$ ipython --no-banner

In [1]: import numpy as np

In [2]: import numpy.linalg as la

In [3]: np.set_printoptions(suppress=True, linewidth=140)

In [4]: feats = np.load("test1.npy")

In [5]: print(feats.round(2))
[[ 5.35  0.02 -1.1  -2.86  0.44 -0.74  0.21]
 [ 0.02  6.7  -0.36  1.7  -0.09  0.38 -0.55]
 [-1.1  -0.36  5.95  1.34  0.11  0.14 -0.71]
 [-2.86  1.7   1.34  3.43  0.38 -2.24  0.04]
 [ 0.44 -0.09  0.11  0.38  6.88  0.11 -0.28]
 [-0.74  0.38  0.14 -2.24  0.11  6.11 -0.31]
 [ 0.21 -0.55 -0.71  0.04 -0.28 -0.31  4.58]]

In [6]: U, sigma, Vh = la.svd(feats)

In [7]: print(sigma.round(2) + 0)
[9. 7. 7. 7. 5. 4. 0.]

In [8]: other = U[:, :6] @ np.diag(sigma[:6]) @ Vh[:6]

In [9]: print(round(la.norm(feats - other, 2), 2), round(sigma[6], 2))
0.0 0.0

In [10]: U, sigma, Vh = la.svd(feats)

In [11]: vecs = Vh[:(sigma > 1e-8).sum()]

In [12]: rng = np.random.default_rng(162)

In [13]: x = feats[2] + -1 * feats[1] + rng.integers(2) * np.eye(7)[6]

In [14]: print(x.round(2))
[-1.11 -7.05  6.3  -0.36  0.2  -0.24  0.84]

In [15]: print(np.allclose(vecs.T @ vecs @ x, x))
False

In [16]: print(round(float(la.norm(x - vecs.T @ vecs @ x)), 2))
0.05

In [17]: ev, vecs = la.eigh(feats)

In [18]: print(ev.round(2) + 0)
[0. 4. 5. 7. 7. 7. 9.]

In [19]: print(np.round(vecs @ np.diag(ev) @ vecs.T, 2))
[[ 5.35  0.02 -1.1  -2.86  0.44 -0.74  0.21]
 [ 0.02  6.7  -0.36  1.7  -0.09  0.38 -0.55]
 [-1.1  -0.36  5.95  1.34  0.11  0.14 -0.71]
 [-2.86  1.7   1.34  3.43  0.38 -2.24  0.04]
 [ 0.44 -0.09  0.11  0.38  6.88  0.11 -0.28]
 [-0.74  0.38  0.14 -2.24  0.11  6.11 -0.31]
 [ 0.21 -0.55 -0.71  0.04 -0.28 -0.31  4.58]]

In [20]: print(np.unique(ev.round(6) + 0, return_counts=True)[1])
[1 1 1 3 1]

In [21]: print(np.round(la.svd(feats, compute_uv=False), 2) + 0)
[9. 7. 7. 7. 5. 4. 0.]

In [22]: print(np.round(la.eigvalsh(feats + -1 * np.eye(7)), 2))
[-1.  3.  4.  6.  6.  6.  8.]

In [23]: print(np.round(vecs.T @ vecs, 2) + 0)
[[1. 0. 0. 0. 0. 0. 0.]
 [0. 1. 0. 0. 0. 0. 0.]
 [0. 0. 1. 0. 0. 0. 0.]
 [0. 0. 0. 1. 0. 0. 0.]
 [0. 0. 0. 0. 1. 0. 0.]
 [0. 0. 0. 0. 0. 1. 0.]
 [0. 0. 0. 0. 0. 0. 1.]]

In [24]: print((ev > 1e-8).sum(), (ev < -1e-8).sum())
6 0

In [25]: print(np.round(la.eigvalsh(feats @ feats), 2) + 0)
[ 0. 16. 25. 49. 49. 49. 81.]

In [26]: W0 = np.array([[-2, 0, 0, 0], [0, 0, 0, 0], [-3, -3, 3, 0], [-3, -3, -3, 0]])

In [27]: print(np.allclose(W0[:-1].T @ la.lstsq(W0[:-1].T, W0[-1])[0], W0[-1]))
False

In [28]: la.inv(W0)
LinAlgError: Singular matrix


In [29]: print(la.lstsq(W0[:-1].T, W0[-1])[2])
2

In [30]: ev, vecs = la.eigh(feats)

In [31]: x = np.array([-4, 7, 4, 9, -1, -8, 0])

In [32]: print((np.sign(vecs[:, -1].round(6)) == np.sign(vecs[0, -1].round(6))).astype(int))
[1 0 0 0 0 1 1]

In [33]: print(round(x @ feats @ x / (x @ x), 2), round(ev[0], 2), ev[-1])
8.54 -0.0 9.0

In [34]: print(np.round(np.abs(feats).sum(axis=1).max(), 2), np.abs(ev).max())
11.99 9.0

In [35]: print(round(x @ feats @ x, 2))
1939.05

In [36]: M = np.loadtxt("w.csv", delimiter=",")

In [37]: print(M)
[[ 1.  0.  0.  0.  0.]
 [-1.  1.  0.  0.  0.]
 [ 2. -3.  1.  0.  0.]
 [-2.  0.  3.  1.  0.]
 [-1. -2. -2. -1.  1.]]

In [38]: ev, vecs = la.eig(M)

In [39]: print(M @ vecs[:, 0] - ev[0] * vecs[:, 0])
[0. 0. 0. 0. 0.]

In [40]: print(la.matrix_rank(M - M[0, 0] * np.eye(5)))
4

In [41]: print(np.prod(np.diag(M)), np.round(la.det(M), 2))
1.0 1.0

In [42]: arr = np.load("case16.npy")

In [43]: print(arr)
[[0 1 0 0 0 0]
 [0 0 1 0 0 0]
 [0 0 0 0 1 0]
 [1 0 0 0 0 0]
 [0 0 0 0 0 1]
 [0 0 0 1 0 0]]

In [44]: T = np.stack([arr, -1 * arr, arr[::-1]])

In [45]: print(T.shape)
(3, 6, 6)

In [46]: print(la.matrix_rank(T))
[6 6 6]

In [47]: print(T.sum(axis=0))
[[0 0 0 1 0 0]
 [0 0 0 0 0 1]
 [1 0 0 0 0 0]
 [0 0 0 0 1 0]
 [0 0 1 0 0 0]
 [0 1 0 0 0 0]]

In [48]: print(la.matrix_rank(T.reshape(3, -1)))
2

In [49]: print((T @ arr.T).shape)
(3, 6, 6)

In [50]: labels = rng.permutation(6)

In [51]: print(labels)
[5 1 3 2 0 4]

In [52]: other = arr[labels][:, labels]

In [53]: print(np.trace(other))
0

In [54]: print(np.allclose(other, arr))
False

In [55]: print(other)
[[0 0 1 0 0 0]
 [0 0 0 1 0 0]
 [0 0 0 0 1 0]
 [0 0 0 0 0 1]
 [0 1 0 0 0 0]
 [1 0 0 0 0 0]]

In [56]: print(np.round(np.sort(np.abs(la.eigvals(other))), 2))
[1. 1. 1. 1. 1. 1.]

In [57]: print(round(float(la.det(other)), 2), np.round(la.det(arr[labels]), 2))
-1.0 1.0

In [58]: print(arr @ arr.T)
[[1 0 0 0 0 0]
 [0 1 0 0 0 0]
 [0 0 1 0 0 0]
 [0 0 0 1 0 0]
 [0 0 0 0 1 0]
 [0 0 0 0 0 1]]

In [59]: print(np.round(la.pinv(arr), 2))
[[0. 0. 0. 1. 0. 0.]
 [1. 0. 0. 0. 0. 0.]
 [0. 1. 0. 0. 0. 0.]
 [0. 0. 0. 0. 0. 1.]
 [0. 0. 1. 0. 0. 0.]
 [0. 0. 0. 0. 1. 0.]]

In [60]: print(np.round(la.svd(arr, compute_uv=False), 2))
[1. 1. 1. 1. 1. 1.]

In [61]: print(arr[:, 0] @ arr[:, 4])
0
